% python3 -q
>>> import numpy as np
>>> np.set_printoptions(suppress=True, linewidth=160)
>>> arr = np.loadtxt("a.csv", delimiter=",")
>>> print(arr)
[[ 4.  0.  0.  0.  0.  0.  0.]
 [ 4.  3.  0.  0.  0.  0.  0.]
 [-4. -5. -2.  0.  0.  0.  0.]
 [ 8. -6. -6.  9.  0.  0.  0.]
 [-2.  2. -7. -7. -2.  0.  0.]
 [ 8. -6. -3.  6.  3. -4.  0.]
 [-7. -7.  0. -7. -1. -9. -5.]]
>>> # triangular
>>> rng = np.random.default_rng(7196)
>>> labels = rng.permutation(7)
>>> M2 = arr[:, labels] * rng.choice([-1, 1], 7)
>>> print(M2)
[[-0.  0. -0. -0. -0.  0. -4.]
 [-0.  0. -0. -3. -0.  0. -4.]
 [-0.  0. -0.  5.  2.  0.  4.]
 [-0.  0. -9.  6.  6.  0. -8.]
 [ 2.  0.  7. -2.  7.  0.  2.]
 [-3. -4. -6.  6.  3.  0. -8.]
 [ 1. -9.  7.  7. -0. -5.  7.]]
>>> left, _, VT = np.linalg.svd(arr.T @ M2)
>>> print(np.round(np.linalg.lstsq(arr, M2)[0], 2) + 0)
[[ 0.  0.  0.  0.  0.  0. -1.]
 [ 0.  0.  0. -1.  0.  0.  0.]
 [ 0.  0.  0.  0. -1.  0.  0.]
 [ 0.  0. -1.  0.  0.  0.  0.]
 [-1.  0.  0.  0.  0.  0.  0.]
 [ 0.  1.  0.  0.  0.  0.  0.]
 [ 0.  0.  0.  0.  0.  1.  0.]]
>>> x0 = np.array([1, 0, -2, -3, 3, 1, 3])
>>> h = np.maximum(M2 @ x0, 0)
>>> print(np.flatnonzero(h > 1e-9))
[2 4]
>>> print(np.maximum(M2 @ x0, 0) - np.maximum(-M2 @ x0, 0))
[-12.  -3.   3.  -6.  21. -24. -18.]
>>> print(h)
[ 0.  0.  3.  0. 21.  0.  0.]
>>> print(np.round(np.tanh(M2 @ x0), 2))
[-1. -1.  1. -1.  1. -1. -1.]
>>> left, sigma, VT = np.linalg.svd(arr)
>>> print(np.argmax(sigma[:-1] / (sigma[1:] + 1e-6)) + 1)
6
>>> M2 = left[:, :6] @ np.diag(sigma[:6]) @ VT[:6]
>>> print(np.round(np.abs(arr - M2).max(), 2))
0.06
>>> print(M2.round(2) + 0)
[[ 4.    0.    0.    0.    0.01  0.01 -0.01]
 [ 4.    3.    0.01  0.   -0.05 -0.03  0.06]
 [-4.   -5.   -1.99  0.   -0.03 -0.02  0.04]
 [ 8.   -6.   -6.    9.    0.    0.    0.  ]
 [-2.    2.   -7.   -7.   -1.99  0.   -0.01]
 [ 8.   -6.   -3.    6.    3.   -4.    0.  ]
 [-7.   -7.    0.   -7.   -1.   -9.   -5.  ]]
>>> print(np.linalg.matrix_rank(arr, rtol=0.05))
6
